% ipython --no-banner

In [1]: import numpy as np

In [2]: import numpy.linalg as la

In [3]: np.set_printoptions(precision=2, suppress=True, linewidth=100, floatmode="fixed")

In [4]: A = np.load("case18.npy")

In [5]: A
Out[5]: 
array([[ 3.32, -7.76,  5.36],
       [-3.44,  7.43, -5.74],
       [ 4.08, -4.15,  8.13],
       [ 4.14, -2.59,  8.72],
       [-0.41, -9.32, -3.59],
       [-3.85,  5.88, -7.12],
       [ 0.88,  8.86,  4.54],
       [-2.61, -5.89, -7.65],
       [-3.52, -2.96, -8.88],
       [ 3.18,  4.25,  8.47],
       [ 4.13, -3.11,  8.56],
       [-2.55, -6.03, -7.56],
       [-2.19,  9.48, -2.30],
       [ 4.05, -0.49,  9.13],
       [ 4.04, -4.53,  7.95],
       [-0.07,  9.65,  2.61],
       [-2.57, -5.98, -7.59],
       [-3.59,  6.95, -6.23],
       [-2.04, -7.13, -6.70],
       [-3.96, -0.44, -9.17]])

In [6]: # looks like rank 2

In [7]: cov = np.cov(A, rowvar=False)

In [8]: np.corrcoef(A.T)
Out[8]: 
array([[ 1.00, -0.21,  0.97],
       [-0.21,  1.00,  0.03],
       [ 0.97,  0.03,  1.00]])

In [9]: round(np.corrcoef(A[:, 2], A[:, 0])[0, 1], 2)
Out[9]: np.float64(0.97)

In [10]: np.median(A, axis=0)
Out[10]: array([-1.22, -2.77, -2.95])

In [11]: np.argsort(-A.std(axis=0).round(6), kind="stable")
Out[11]: array([2, 1, 0])

In [12]: Xs = A - A.mean(axis=0)

In [13]: Uu, sv, Vt = la.svd(Xs, full_matrices=False)

In [14]: np.searchsorted(np.cumsum(sv ** 2) / (sv ** 2).sum(), 0.9) + 1
Out[14]: np.int64(2)

In [15]: np.abs(Uu[:, 0]).argmax()
Out[15]: np.int64(13)

In [16]: sv.round(2) + 0
Out[16]: array([34.63, 28.16,  0.00])

In [17]: round((sv ** 2).sum() ** 2 / (sv ** 4).sum(), 2)
Out[17]: np.float64(1.92)

In [18]: la.matrix_rank(Xs)
Out[18]: np.int64(2)

In [19]: r = la.matrix_rank(A)

In [20]: r
Out[20]: np.int64(2)

In [21]: ns = la.svd(A)[2][r:].T

In [22]: [int(la.matrix_rank(np.delete(A, i, axis=0))) for i in range(20)]
Out[22]: [2, 2, 2, 2, 2, 2, 2, 2, 2, 2, 2, 2, 2, 2, 2, 2, 2, 2, 2, 2]

In [23]: np.round(A @ ns, 2) + 0
Out[23]: 
array([[0.00],
       [0.00],
       [0.00],
       [0.00],
       [0.00],
       [0.00],
       [0.00],
       [0.00],
       [0.00],
       [0.00],
       [0.00],
       [0.00],
       [0.00],
       [0.00],
       [0.00],
       [0.00],
       [0.00],
       [0.00],
       [0.00],
       [0.00]])

In [24]: np.allclose(A @ ns, 0)
Out[24]: True

In [25]: A @ la.pinv(A) @ A
Out[25]: 
array([[ 3.32, -7.76,  5.36],
       [-3.44,  7.43, -5.74],
       [ 4.08, -4.15,  8.13],
       [ 4.14, -2.59,  8.72],
       [-0.41, -9.32, -3.59],
       [-3.85,  5.88, -7.12],
       [ 0.88,  8.86,  4.54],
       [-2.61, -5.89, -7.65],
       [-3.52, -2.96, -8.88],
       [ 3.18,  4.25,  8.47],
       [ 4.13, -3.11,  8.56],
       [-2.55, -6.03, -7.56],
       [-2.19,  9.48, -2.30],
       [ 4.05, -0.49,  9.13],
       [ 4.04, -4.53,  7.95],
       [-0.07,  9.65,  2.61],
       [-2.57, -5.98, -7.59],
       [-3.59,  6.95, -6.23],
       [-2.04, -7.13, -6.70],
       [-3.96, -0.44, -9.17]])

In [26]: np.allclose(A[:-1].T @ la.lstsq(A[:-1].T, A[-1])[0], A[-1])
Out[26]: True

In [27]: np.abs(np.diag(la.qr(A)[1])) > 1e-9
Out[27]: array([ True,  True, False])

In [28]: round(float(np.trace(la.pinv(A) @ A)), 2)
Out[28]: 2.0

In [29]: J = np.load("m.npy")

In [30]: J
Out[30]: 
array([[1.00, 0.70, 0.49, 0.34],
       [0.70, 1.00, 0.70, 0.49],
       [0.49, 0.70, 1.00, 0.70],
       [0.34, 0.49, 0.70, 1.00]])

In [31]: np.sort(np.abs(la.eigvals(J)))
Out[31]: array([0.20, 0.32, 0.76, 2.72])

In [32]: la.matrix_power(J, 4)
Out[32]: 
array([[11.84, 13.66, 13.54, 11.57],
       [13.66, 15.84, 15.79, 13.54],
       [13.54, 15.79, 15.84, 13.66],
       [11.57, 13.54, 13.66, 11.84]])

In [33]: np.round(np.abs(la.eigvals(J)).max(), 2)
Out[33]: np.float64(2.72)

In [34]: M2 = J / np.sqrt((J ** 2).mean(axis=1, keepdims=True))

In [35]: la.matrix_rank(M2) == la.matrix_rank(J)
Out[35]: np.True_

In [36]: la.matrix_rank(J - J.mean(axis=1, keepdims=True))
Out[36]: np.int64(3)

In [37]: J - J.mean(axis=1, keepdims=True)
Out[37]: 
array([[ 0.37,  0.07, -0.14, -0.29],
       [-0.02,  0.28, -0.02, -0.23],
       [-0.23, -0.02,  0.28, -0.02],
       [-0.29, -0.14,  0.07,  0.37]])

In [38]: la.norm(M2, axis=1)
Out[38]: array([2.00, 2.00, 2.00, 2.00])

In [39]: x0 = np.ones(4)

In [40]: for _ in range(6):
    ...:     x0 = J @ x0
    ...:     x0 /= la.norm(x0)
    ...:     print(round(x0 @ J @ x0, 2))
    ...: 
2.72
2.72
2.72
2.72
2.72
2.72

In [41]: np.round(la.eigvalsh(J)[-1], 2)
Out[41]: np.float64(2.72)

In [42]: m1 = np.array([[-2, 1, 2],
    ...:     [-4, 1, 3],
    ...:     [-2, 0, 1],
    ...:     [-4, 1, 3],
    ...:     [0, 0, 0],
    ...:     [0, 0, 0],
    ...:     [0, 0, 0],
    ...:     [0, 0, 0],
    ...:     [-2, 0, 1],
    ...:     [0, 0, 0],
    ...:     [0, 0, 0],
    ...:     [0, 0, 0],
    ...:     [0, 0, 0],
    ...:     [-2, 1, 2],
    ...:     [-2, 0, 1]])

In [43]: # rows 1 and 3 are equal

In [44]: r = la.matrix_rank(m1)

In [45]: r
Out[45]: np.int64(2)

In [46]: ns = la.svd(m1)[2][r:].T

In [47]: [int(la.matrix_rank(np.delete(m1, i, axis=0))) for i in range(15)]
Out[47]: [2, 2, 2, 2, 2, 2, 2, 2, 2, 2, 2, 2, 2, 2, 2]

In [48]: [int(la.matrix_rank(m1[:i])) for i in range(1, len(m1) + 1)]
Out[48]: [1, 2, 2, 2, 2, 2, 2, 2, 2, 2, 2, 2, 2, 2, 2]

In [49]: np.allclose(m1 @ ns, 0)
Out[49]: True

In [50]: np.round(m1 @ ns, 2) + 0
Out[50]: 
array([[0.00],
       [0.00],
       [0.00],
       [0.00],
       [0.00],
       [0.00],
       [0.00],
       [0.00],
       [0.00],
       [0.00],
       [0.00],
       [0.00],
       [0.00],
       [0.00],
       [0.00]])

In [51]: ns.shape
Out[51]: (3, 1)

In [52]: ns[:, 0] / ns[np.abs(ns[:, 0]).round(6).argmax(), 0]
Out[52]: array([-0.50,  1.00, -1.00])

In [53]: D = la.norm(m1[:, None] - m1[None], axis=-1)

In [54]: np.flatnonzero(D[8] < D.mean() / 2)
Out[54]: array([ 2,  8, 14])

In [55]: np.unravel_index(D.round(6).argmax(), D.shape)
Out[55]: (np.int64(1), np.int64(4))

In [56]: la.matrix_rank(D ** 2)
Out[56]: np.int64(4)

In [57]: la.norm(m1, axis=1)
Out[57]: array([3.00, 5.10, 2.24, 5.10, 0.00, 0.00, 0.00, 0.00, 2.24, 0.00, 0.00, 0.00, 0.00, 3.00, 2.24])

In [58]: D.shape
Out[58]: (15, 15)

In [59]: D[:5, :5]
Out[59]: 
array([[0.00, 2.24, 1.41, 2.24, 3.00],
       [2.24, 0.00, 3.00, 0.00, 5.10],
       [1.41, 3.00, 0.00, 3.00, 2.24],
       [2.24, 0.00, 3.00, 0.00, 5.10],
       [3.00, 5.10, 2.24, 5.10, 0.00]])

In [60]: D[8]
Out[60]: array([1.41, 3.00, 0.00, 3.00, 2.24, 2.24, 2.24, 2.24, 0.00, 2.24, 2.24, 2.24, 2.24, 1.41, 0.00])

In [61]: Xs = m1 - m1.mean(axis=0)

In [62]: Uu, sv, Vt = la.svd(Xs, full_matrices=False)

In [63]: np.round((sv ** 2).sum() ** 2 / (sv ** 4).sum(), 2)
Out[63]: np.float64(1.07)

In [64]: np.abs(Uu[:, 0]).argmax()
Out[64]: np.int64(1)

In [65]: la.matrix_rank(Xs)
Out[65]: np.int64(2)

In [66]: np.searchsorted(np.cumsum(sv ** 2) / (sv ** 2).sum(), 0.9) + 1
Out[66]: np.int64(1)

In [67]: Xs = m1 - m1.mean(axis=0)

In [68]: vecs = la.svd(Xs)[2][:2]

In [69]: M2 = Xs - Xs @ vecs.T @ vecs

In [70]: (Xs @ vecs.T).std(axis=0)
Out[70]: array([1.81, 0.34])

In [71]: la.norm(M2, axis=1).round(6).argmax()
Out[71]: np.int64(0)

In [72]: np.round(np.cov(Xs @ vecs.T, rowvar=False), 2) + 0
Out[72]: 
array([[3.53, 0.00],
       [0.00, 0.12]])

In [73]: F = np.load("layer7.npy")

In [74]: F
Out[74]: 
array([[-4.14, -1.88, -9.78],
       [-3.58, -1.62, -8.27],
       [-2.07, -1.02, -4.20],
       [-1.38, -0.80, -2.40],
       [-1.02, -0.68, -1.55],
       [-0.52, -0.44, -0.63],
       [-0.25, -0.23, -0.26],
       [ 0.15,  0.15,  0.14],
       [ 0.50,  0.54,  0.46],
       [ 1.48,  1.75,  1.34],
       [ 1.51,  1.80,  1.38],
       [ 3.12,  3.87,  3.02],
       [ 3.46,  4.31,  3.40],
       [ 3.85,  4.81,  3.83],
       [ 3.93,  4.91,  3.92],
       [10.49, 13.21, 12.26],
       [13.92, 17.45, 17.03],
       [15.77, 19.72, 19.67]])

In [75]: C = F[[1, 10]].astype(float)

In [76]: for _ in range(4):
    ...:     lab = la.norm(F[:, None] - C, axis=-1).argmin(axis=1)
    ...:     C = np.array([F[lab == j].mean(axis=0) for j in range(2)])
    ...: 

In [77]: lab
Out[77]: array([0, 0, 0, 0, 0, 0, 0, 0, 0, 0, 0, 1, 1, 1, 1, 1, 1, 1])

In [78]: C[1] - C[0]
Out[78]: array([ 8.64,  9.98, 11.18])

In [79]: np.abs(C[1] - C[0]).argmax()
Out[79]: np.int64(2)

In [80]: np.bincount(lab)
Out[80]: array([11,  7])
